% python3 -q
>>> import numpy as np
>>> from numpy import linalg as LA
>>> np.set_printoptions(precision=2, suppress=True, linewidth=140)
>>> rd = lambda a: np.round(a, 2) + 0
>>> data = np.loadtxt("arr.csv", delimiter=",")
>>> data
array([[-4., -2.,  2., -4., -5., -1., -4.,  5.,  2., -1., -1.],
       [-1., -4., -2.,  2., -4., -5., -1., -4.,  5.,  2., -1.],
       [-1., -1., -4., -2.,  2., -4., -5., -1., -4.,  5.,  2.],
       [ 2., -1., -1., -4., -2.,  2., -4., -5., -1., -4.,  5.],
       [ 5.,  2., -1., -1., -4., -2.,  2., -4., -5., -1., -4.],
       [-4.,  5.,  2., -1., -1., -4., -2.,  2., -4., -5., -1.],
       [-1., -4.,  5.,  2., -1., -1., -4., -2.,  2., -4., -5.],
       [-5., -1., -4.,  5.,  2., -1., -1., -4., -2.,  2., -4.],
       [-4., -5., -1., -4.,  5.,  2., -1., -1., -4., -2.,  2.],
       [ 2., -4., -5., -1., -4.,  5.,  2., -1., -1., -4., -2.],
       [-2.,  2., -4., -5., -1., -4.,  5.,  2., -1., -1., -4.]])
>>> rd(np.fft.fft(data[0]))
array([-13.   +0.j  ,  -1.03+10.46j,  -8.19-11.32j,  -2.09 -0.48j,  -5.94+12.52j,   1.74 -5.63j,   1.74 +5.63j,  -5.94-12.52j,
        -2.09 +0.48j,  -8.19+11.32j,  -1.03-10.46j])
>>> rd(np.sort(np.abs(np.fft.fft(data[0])))), rd(np.sort(LA.svd(data, compute_uv=False)))
(array([ 2.14,  2.14,  5.89,  5.89, 10.51, 10.51, 13.  , 13.85, 13.85, 13.97, 13.97]), array([ 2.14,  2.14,  5.89,  5.89, 10.51, 10.51, 13.  , 13.85, 13.85, 13.97, 13.97]))
>>> data @ np.ones(11)
array([-13., -13., -13., -13., -13., -13., -13., -13., -13., -13., -13.])
>>> Q, Rm = LA.qr(data)
>>> rd(abs(Rm[0, 0])), rd(LA.norm(data[:, 0]))
(np.float64(10.63), np.float64(10.63))
>>> np.allclose(Rm.T @ Rm, data.T @ data)
True
>>> rd(Q @ Rm)
array([[-4., -2.,  2., -4., -5., -1., -4.,  5.,  2., -1., -1.],
       [-1., -4., -2.,  2., -4., -5., -1., -4.,  5.,  2., -1.],
       [-1., -1., -4., -2.,  2., -4., -5., -1., -4.,  5.,  2.],
       [ 2., -1., -1., -4., -2.,  2., -4., -5., -1., -4.,  5.],
       [ 5.,  2., -1., -1., -4., -2.,  2., -4., -5., -1., -4.],
       [-4.,  5.,  2., -1., -1., -4., -2.,  2., -4., -5., -1.],
       [-1., -4.,  5.,  2., -1., -1., -4., -2.,  2., -4., -5.],
       [-5., -1., -4.,  5.,  2., -1., -1., -4., -2.,  2., -4.],
       [-4., -5., -1., -4.,  5.,  2., -1., -1., -4., -2.,  2.],
       [ 2., -4., -5., -1., -4.,  5.,  2., -1., -1., -4., -2.],
       [-2.,  2., -4., -5., -1., -4.,  5.,  2., -1., -1., -4.]])
>>> Q.shape, Rm.shape
((11, 11), (11, 11))
>>> M2 = data[0, 0] * data[1:] - np.outer(data[1:, 0], data[0])
>>> M2
array([[  0.,  14.,  10., -12.,  11.,  19.,   0.,  21., -18.,  -9.,   3.],
       [  0.,   2.,  18.,   4., -13.,  15.,  16.,   9.,  18., -21.,  -9.],
       [  0.,   8.,   0.,  24.,  18.,  -6.,  24.,  10.,   0.,  18., -18.],
       [  0.,   2.,  -6.,  24.,  41.,  13.,  12.,  -9.,  10.,   9.,  21.],
       [  0., -28.,   0., -12., -16.,  12.,  -8.,  12.,  24.,  16.,   0.],
       [  0.,  14., -18., -12.,  -1.,   3.,  12.,  13.,  -6.,  15.,  19.],
       [  0.,  -6.,  26., -40., -33.,  -1., -16.,  41.,  18., -13.,  11.],
       [  0.,  12.,  12.,   0., -40., -12., -12.,  24.,  24.,   4., -12.],
       [  0.,  20.,  16.,  12.,  26., -18.,   0.,  -6.,   0.,  18.,  10.],
       [  0., -12.,  20.,  12.,  -6.,  14., -28.,   2.,   8.,   2.,  14.]])
>>> np.flatnonzero(~M2.round(6).any(axis=1))
array([], dtype=int64)
>>> data[:, 0] / data[0, 0]
array([ 1.  ,  0.25,  0.25, -0.5 , -1.25,  1.  ,  0.25,  1.25,  1.  , -0.5 ,  0.5 ])
>>> LA.matrix_rank(M2), LA.matrix_rank(data)
(np.int64(10), np.int64(11))
>>> A = np.cumsum(np.array([[-2, -2, 0, 1, -1],
...     [2, -3, 2, -3, 0],
...     [2, 2, 0, 3, -1],
...     [0, -3, -1, -1, -1],
...     [-3, 0, -2, 1, 1],
...     [3, 0, 3, 0, -2],
...     [2, 2, 0, 2, 0],
...     [3, 2, -2, -2, -1],
...     [-2, -2, 1, 1, 0],
...     [-2, -1, 3, 1, 3],
...     [2, 2, 1, -1, 2]]), axis=0)
>>> A
array([[-2, -2,  0,  1, -1],
       [ 0, -5,  2, -2, -1],
       [ 2, -3,  2,  1, -2],
       [ 2, -6,  1,  0, -3],
       [-1, -6, -1,  1, -2],
       [ 2, -6,  2,  1, -4],
       [ 4, -4,  2,  3, -4],
       [ 7, -2,  0,  1, -5],
       [ 5, -4,  1,  2, -5],
       [ 3, -5,  4,  3, -2],
       [ 5, -3,  5,  2,  0]])
>>> Ac = (A - A.mean(axis=0)) / A.std(axis=0)
>>> np.argwhere(np.abs(Ac) > 2)
array([[ 1,  3],
       [10,  2]])
>>> rd(Ac.std(axis=0))
array([1., 1., 1., 1., 1.])
>>> coef = LA.lstsq(np.delete(Ac, 2, axis=1), Ac[:, 2])[0]
>>> np.abs(coef).argmax()
np.int64(3)
>>> rd(coef)
array([ 0.86, -0.36,  0.23,  0.93])
>>> rng = np.random.default_rng(7664)
>>> z = rng.integers(0, 3, 10)
>>> F = (z[:, None] == z) * -2 + np.eye(10)
>>> F
array([[-1.,  0.,  0.,  0.,  0.,  0.,  0.,  0.,  0.,  0.],
       [ 0., -1., -2., -2., -2.,  0.,  0., -2.,  0.,  0.],
       [ 0., -2., -1., -2., -2.,  0.,  0., -2.,  0.,  0.],
       [ 0., -2., -2., -1., -2.,  0.,  0., -2.,  0.,  0.],
       [ 0., -2., -2., -2., -1.,  0.,  0., -2.,  0.,  0.],
       [ 0.,  0.,  0.,  0.,  0., -1., -2.,  0., -2., -2.],
       [ 0.,  0.,  0.,  0.,  0., -2., -1.,  0., -2., -2.],
       [ 0., -2., -2., -2., -2.,  0.,  0., -1.,  0.,  0.],
       [ 0.,  0.,  0.,  0.,  0., -2., -2.,  0., -1., -2.],
       [ 0.,  0.,  0.,  0.,  0., -2., -2.,  0., -2., -1.]])
>>> rd(np.sort(LA.eigvals(F).real))
array([-9., -7., -1.,  1.,  1.,  1.,  1.,  1.,  1.,  1.])
>>> np.flatnonzero(LA.matrix_power((F != 0) + (F.T != 0) + np.eye(10), 10)[9])
array([5, 6, 8, 9])
>>> rd(LA.det(F))
np.float64(-63.0)
>>> (F != 0).astype(int)
array([[1, 0, 0, 0, 0, 0, 0, 0, 0, 0],
       [0, 1, 1, 1, 1, 0, 0, 1, 0, 0],
       [0, 1, 1, 1, 1, 0, 0, 1, 0, 0],
       [0, 1, 1, 1, 1, 0, 0, 1, 0, 0],
       [0, 1, 1, 1, 1, 0, 0, 1, 0, 0],
       [0, 0, 0, 0, 0, 1, 1, 0, 1, 1],
       [0, 0, 0, 0, 0, 1, 1, 0, 1, 1],
       [0, 1, 1, 1, 1, 0, 0, 1, 0, 0],
       [0, 0, 0, 0, 0, 1, 1, 0, 1, 1],
       [0, 0, 0, 0, 0, 1, 1, 0, 1, 1]])
